In [1]: import numpy as np

In [2]: np.set_printoptions(precision=1, suppress=True, linewidth=120, floatmode="fixed")

In [3]: m1 = np.load("block2.npy")

In [4]: m1
Out[4]: 
array([[0, 1, 1, 0],
       [1, 0, 1, 1],
       [1, 1, 0, 1],
       [0, 1, 1, 0]])

In [5]: # symmetric, so the eigenvalues are real

In [6]: r = np.linalg.matrix_rank(m1)

In [7]: r
Out[7]: np.int64(3)

In [8]: null = np.linalg.svd(m1)[2][r:].T

In [9]: print(null.shape)
(4, 1)

In [10]: np.round(m1 @ null, 1) + 0
Out[10]: 
array([[0.0],
       [0.0],
       [0.0],
       [0.0]])

In [11]: evals, V = np.linalg.eigh(m1)

In [12]: np.linalg.eigvalsh(m1 + 2 * np.eye(4))
Out[12]: array([0.4, 1.0, 2.0, 4.6])

In [13]: print(evals.sum(), np.trace(m1))
0.0 0

In [14]: np.abs(V[:, -1])
Out[14]: array([0.4, 0.6, 0.6, 0.4])

In [15]: np.round(V.T @ V, 1) + 0
Out[15]: 
array([[1.0, 0.0, 0.0, 0.0],
       [0.0, 1.0, 0.0, 0.0],
       [0.0, 0.0, 1.0, 0.0],
       [0.0, 0.0, 0.0, 1.0]])

In [16]: np.round(V.T @ m1 @ V, 1) + 0
Out[16]: 
array([[-1.6,  0.0,  0.0,  0.0],
       [ 0.0, -1.0,  0.0,  0.0],
       [ 0.0,  0.0,  0.0,  0.0],
       [ 0.0,  0.0,  0.0,  2.6]])

In [17]: U, sigma, Vt = np.linalg.svd(m1, full_matrices=False)

In [18]: (sigma > 1e-8).sum()
Out[18]: np.int64(3)

In [19]: sigma.round(1) + 0
Out[19]: array([2.6, 1.6, 1.0, 0.0])

In [20]: np.allclose(U * sigma @ Vt, m1)
Out[20]: True

In [21]: np.round(U.T @ m1 @ Vt.T, 1) + 0
Out[21]: 
array([[2.6, 0.0, 0.0, 0.0],
       [0.0, 1.6, 0.0, 0.0],
       [0.0, 0.0, 1.0, 0.0],
       [0.0, 0.0, 0.0, 0.0]])

In [22]: w1 = np.array([[5, -5, 5, 1], [-3, 5, 4, 3], [1, -3, 0, 5], [0, 4, 4, -5]])

In [23]: coef = np.array([7, 8, 4, 0])

In [24]: act = np.maximum(m1 @ w1 + coef, 0)

In [25]: (act > 0).astype(int)
Out[25]: 
array([[1, 1, 1, 1],
       [1, 1, 1, 1],
       [1, 1, 1, 0],
       [1, 1, 1, 1]])

In [26]: (act > 0).mean(axis=0)
Out[26]: array([1.0, 1.0, 1.0, 0.8])

In [27]: Z = np.array([[-3, -1, -3], [-2, 0, -1], [0, 3, 2], [2, -3, -2]])

In [28]: act @ Z
Out[28]: 
array([[-19,  -5, -25],
       [-45,  23, -19],
       [-51,  42,  -5],
       [-19,  -5, -25]])

In [29]: print((act @ Z).round(6).argmax(axis=1))
[1 1 1 1]

In [30]: J = np.array([[0.1, -1.6, -0.1], [0.2, -2.4, 0.1], [0.5, 0.3, -0.8]])

In [31]: print(J)
[[ 0.1 -1.6 -0.1]
 [ 0.2 -2.4  0.1]
 [ 0.5  0.3 -0.8]]

In [32]: # column 1 dominates

In [33]: Q = J.astype(float).copy()

In [34]: for j in range(3):
    ...:     Q[:, j] -= Q[:, :j] @ (Q[:, :j].T @ Q[:, j])
    ...:     Q[:, j] /= np.linalg.norm(Q[:, j])
    ...: 

In [35]: np.round(Q.T @ J, 1) + 0
Out[35]: 
array([[ 0.5, -0.9, -0.7],
       [ 0.0,  2.8, -0.3],
       [ 0.0,  0.0,  0.2]])

In [36]: print(Q)
[[ 0.2 -0.5 -0.8]
 [ 0.4 -0.8  0.5]
 [ 0.9  0.4 -0.1]]

In [37]: M2 = np.array([[0, 3, 1], [0, 2, 0]])

In [38]: Z = np.kron(M2, Q)

In [39]: Z
Out[39]: 
array([[ 0.0, -0.0, -0.0,  0.5, -1.6, -2.5,  0.2, -0.5, -0.8],
       [ 0.0, -0.0,  0.0,  1.1, -2.3,  1.6,  0.4, -0.8,  0.5],
       [ 0.0,  0.0, -0.0,  2.7,  1.2, -0.2,  0.9,  0.4, -0.1],
       [ 0.0, -0.0, -0.0,  0.4, -1.0, -1.7,  0.0, -0.0, -0.0],
       [ 0.0, -0.0,  0.0,  0.7, -1.5,  1.1,  0.0, -0.0,  0.0],
       [ 0.0,  0.0, -0.0,  1.8,  0.8, -0.1,  0.0,  0.0, -0.0]])

In [40]: Z.shape
Out[40]: (6, 9)

In [41]: np.round(np.linalg.norm(Z, 2), 1), round(float(np.linalg.norm(M2, 2) * np.linalg.norm(Q, 2)), 1)
Out[41]: (np.float64(3.7), 3.7)

In [42]: M2 = np.array([[-1, -1, 1, -1], [1, 0, -1, 2], [2, 1, 1, 2], [-1, 2, 1, 0]])

In [43]: Z = np.array([[5]])

In [44]: M = np.block([[M2, np.zeros((4, 1))], [np.zeros((1, 4)), Z]])

In [45]: M
Out[45]: 
array([[-1.0, -1.0,  1.0, -1.0,  0.0],
       [ 1.0,  0.0, -1.0,  2.0,  0.0],
       [ 2.0,  1.0,  1.0,  2.0,  0.0],
       [-1.0,  2.0,  1.0,  0.0,  0.0],
       [ 0.0,  0.0,  0.0,  0.0,  5.0]])

In [46]: # 2 blocks once reordered

In [47]: w1 = np.array([[-4, 3, -3, 3, 1, -4],
    ...:     [-5, 4, -4, 0, 0, 4],
    ...:     [-5, -2, -1, 4, 4, -2],
    ...:     [-5, 5, 1, 5, 2, 1],
    ...:     [-4, 4, -3, -2, -3, 0]])

In [48]: coef = np.array([0, 3, 3, 2, 1, 1])

In [49]: act = np.maximum(M @ w1 + coef, 0)

In [50]: print((act > 0).mean(axis=0))
[0.2 0.8 0.4 0.6 0.8 0.6]

In [51]: Z = np.array([[-3, -4, 4],
    ...:     [-1, 5, 4],
    ...:     [5, 1, 2],
    ...:     [-1, -1, 5],
    ...:     [-1, 4, -4],
    ...:     [5, 0, 0]])

In [52]: act @ Z
Out[52]: 
array([[ 11.0, -20.0,  44.0],
       [-11.0,  90.0, 125.0],
       [-54.0, 127.0, 150.0],
       [ 42.0,  43.0,  23.0],
       [-18.0, 115.0,  92.0]])

In [53]: (M != 0).astype(int)
Out[53]: 
array([[1, 1, 1, 1, 0],
       [1, 0, 1, 1, 0],
       [1, 1, 1, 1, 0],
       [1, 1, 1, 0, 0],
       [0, 0, 0, 0, 1]])

In [54]: (np.linalg.matrix_power((M != 0) + (M.T != 0) + np.eye(5), 5) > 0).astype(int)
Out[54]: 
array([[1, 1, 1, 1, 0],
       [1, 1, 1, 1, 0],
       [1, 1, 1, 1, 0],
       [1, 1, 1, 1, 0],
       [0, 0, 0, 0, 1]])

In [55]: print(round(np.linalg.det(M), 1))
60.0

In [56]: np.sort(np.linalg.eigvals(M).real)
Out[56]: array([-2.7, -1.2,  1.9,  2.0,  5.0])

In [57]: Q, Rm = np.linalg.qr(M)

In [58]: np.abs(np.diag(Rm))
Out[58]: array([2.6, 2.4, 1.8, 1.1, 5.0])

In [59]: W0 = np.diag(3 * np.array([2, 0, 0, 1, 1])) + np.array([[3, 8, -7, -3, -1],
    ...:     [-4, 9, -6, -7, -6],
    ...:     [-6, -5, -5, 1, 5],
    ...:     [3, 4, -2, -3, -9],
    ...:     [-6, 4, -7, 2, 5]])

In [60]: W0
Out[60]: 
array([[ 9,  8, -7, -3, -1],
       [-4,  9, -6, -7, -6],
       [-6, -5, -5,  1,  5],
       [ 3,  4, -2,  0, -9],
       [-6,  4, -7,  2,  8]])

In [61]: x = np.array([0, 2, 0, 2, 0])

In [62]: y = W0 @ x

In [63]: coef, lr = np.zeros(5), 1 / np.linalg.norm(W0, 2) ** 2

In [64]: for i in range(30):
    ...:     coef -= lr * W0.T @ (W0 @ coef - y)
    ...:     if i % 10 == 0: print(i, round(np.linalg.norm(W0 @ coef - y), 1))
    ...: 
0 11.9
10 6.8
20 4.3

In [65]: coef
Out[65]: array([ 0.1,  1.7, -0.1,  1.4,  0.1])

In [66]: X = np.loadtxt("sample11.csv", delimiter=",")

In [67]: X
Out[67]: 
array([[ 1.0,  4.0,  3.0,  2.0,  7.0],
       [-8.0,  4.0,  1.0,  5.0, -1.0],
       [-5.0,  2.0, -1.0, -5.0, -4.0],
       [ 5.0, -7.0,  4.0,  5.0,  8.0],
       [ 4.0,  5.0, -1.0,  2.0, -5.0]])

In [68]: P = np.triu(np.array([[3, 3, 5, 5, 1],
    ...:     [2, 5, 1, 0, 5],
    ...:     [5, 5, 1, 0, 1],
    ...:     [5, 0, 3, 5, 2],
    ...:     [2, 2, 3, 5, 0]]), 1) + np.eye(5)

In [69]: M2 = P @ X @ np.linalg.inv(P)

In [70]: M2
Out[70]: 
array([[ -19.0,   53.0,   62.0,  114.0, -517.0],
       [   7.0,   10.0,  -50.0,  -25.0,   13.0],
       [  -1.0,   10.0,   -7.0,    2.0,  -55.0],
       [  13.0,  -36.0,  -27.0,  -56.0,  304.0],
       [   4.0,   -7.0,  -14.0,  -18.0,   76.0]])

In [71]: np.poly(M2)
Out[71]: array([    1.0,    -4.0,    21.0,   403.0, -4702.0, 11289.0])

In [72]: P @ X - X @ P
Out[72]: 
array([[-20.0, -11.0,   8.0,  12.0, -16.0],
       [ 15.0,  51.0,  30.0,  45.0, -52.0],
       [  4.0,  20.0,  22.0,  27.0,   1.0],
       [  8.0,  -5.0, -20.0, -21.0,   6.0],
       [  0.0, -12.0, -25.0, -20.0, -32.0]])

In [73]: print(round(np.linalg.det(M2), 1))
-11289.0

In [74]: r0 = np.array([4, -5])

In [75]: np.array([np.convolve(row, r0, "same") for row in M2])
Out[75]: 
array([[  -76.0,   307.0,   -17.0,   146.0, -2638.0],
       [   28.0,     5.0,  -250.0,   150.0,   177.0],
       [   -4.0,    45.0,   -78.0,    43.0,  -230.0],
       [   52.0,  -209.0,    72.0,   -89.0,  1496.0],
       [   16.0,   -48.0,   -21.0,    -2.0,   394.0]])

In [76]: np.convolve(M2[2], r0)
Out[76]: array([  -4.0,   45.0,  -78.0,   43.0, -230.0,  275.0])

In [77]: np.polyval(r0, M2[2])
Out[77]: array([  -9.0,   35.0,  -33.0,    3.0, -225.0])

In [78]: r0 = np.array([0, 1, -1])

In [79]: np.polyval(r0, X[2])
Out[79]: array([-6.0,  1.0, -2.0, -6.0, -5.0])

In [80]: print(np.array([np.convolve(row, r0, "same") for row in X]))
[[  1.0   3.0  -1.0  -1.0   5.0]
 [ -8.0  12.0  -3.0   4.0  -6.0]
 [ -5.0   7.0  -3.0  -4.0   1.0]
 [  5.0 -12.0  11.0   1.0   3.0]
 [  4.0   1.0  -6.0   3.0  -7.0]]

In [81]: np.correlate(X[2], X[1], "full")
Out[81]: array([  5.0, -27.0,   6.0, -18.0,  26.0, -45.0, -16.0,  24.0,  32.0])

In [82]: np.cross(X[2, :3], X[1, :3])
Out[82]: array([ 6.0, 13.0, -4.0])

In [83]: rng = np.random.default_rng(972696)

In [84]: z = rng.permutation(5)

In [85]: M2 = X[:, z] * rng.choice([-1, 1], 5)

In [86]: print(M2)
[[ 3.0 -7.0  4.0 -2.0 -1.0]
 [ 1.0  1.0  4.0 -5.0  8.0]
 [-1.0  4.0  2.0  5.0  5.0]
 [ 4.0 -8.0 -7.0 -5.0 -5.0]
 [-1.0  5.0  5.0 -2.0 -4.0]]

In [87]: U, _, Vt = np.linalg.svd(X.T @ M2)

In [88]: np.round(U @ Vt, 1) + 0
Out[88]: 
array([[ 0.0,  0.0,  0.0,  0.0, -1.0],
       [ 0.0,  0.0,  1.0,  0.0,  0.0],
       [ 1.0,  0.0,  0.0,  0.0,  0.0],
       [ 0.0,  0.0,  0.0, -1.0,  0.0],
       [ 0.0, -1.0,  0.0,  0.0,  0.0]])

In [89]: mat = np.loadtxt("test16.csv", delimiter=",")

In [90]: mat
Out[90]: 
array([[-1.0, -9.0,  0.0,  0.0,  0.0,  0.0],
       [ 1.0,  0.0,  0.0,  0.0,  0.0,  0.0],
       [-6.0,  3.0,  0.0,  0.0,  0.0,  0.0],
       [ 0.0,  0.0, -1.0, -9.0,  0.0,  0.0],
       [ 0.0,  0.0,  1.0,  0.0,  0.0,  0.0],
       [ 0.0,  0.0, -6.0,  3.0,  0.0,  0.0],
       [ 0.0,  0.0,  0.0,  0.0, -1.0, -9.0],
       [ 0.0,  0.0,  0.0,  0.0,  1.0,  0.0],
       [ 0.0,  0.0,  0.0,  0.0, -6.0,  3.0]])

In [91]: x = np.array([2, 3, 1, 3, 2, -3])

In [92]: y = mat @ x

In [93]: y
Out[93]: array([-29.0,   2.0,  -3.0, -28.0,   1.0,   3.0,  25.0,   2.0, -21.0])

In [94]: print(np.linalg.lstsq(mat, y)[0])
[ 2.0  3.0  1.0  3.0  2.0 -3.0]

In [95]: y = y + 0.1 * rng.normal(size=9)

In [96]: y
Out[96]: array([-29.2,   2.1,  -2.9, -27.9,   0.9,   3.1,  25.0,   2.1, -21.1])

In [97]: coef, *_ = np.linalg.lstsq(mat, y)

In [98]: np.round(np.linalg.norm(y - mat @ coef), 1)
Out[98]: np.float64(0.2)
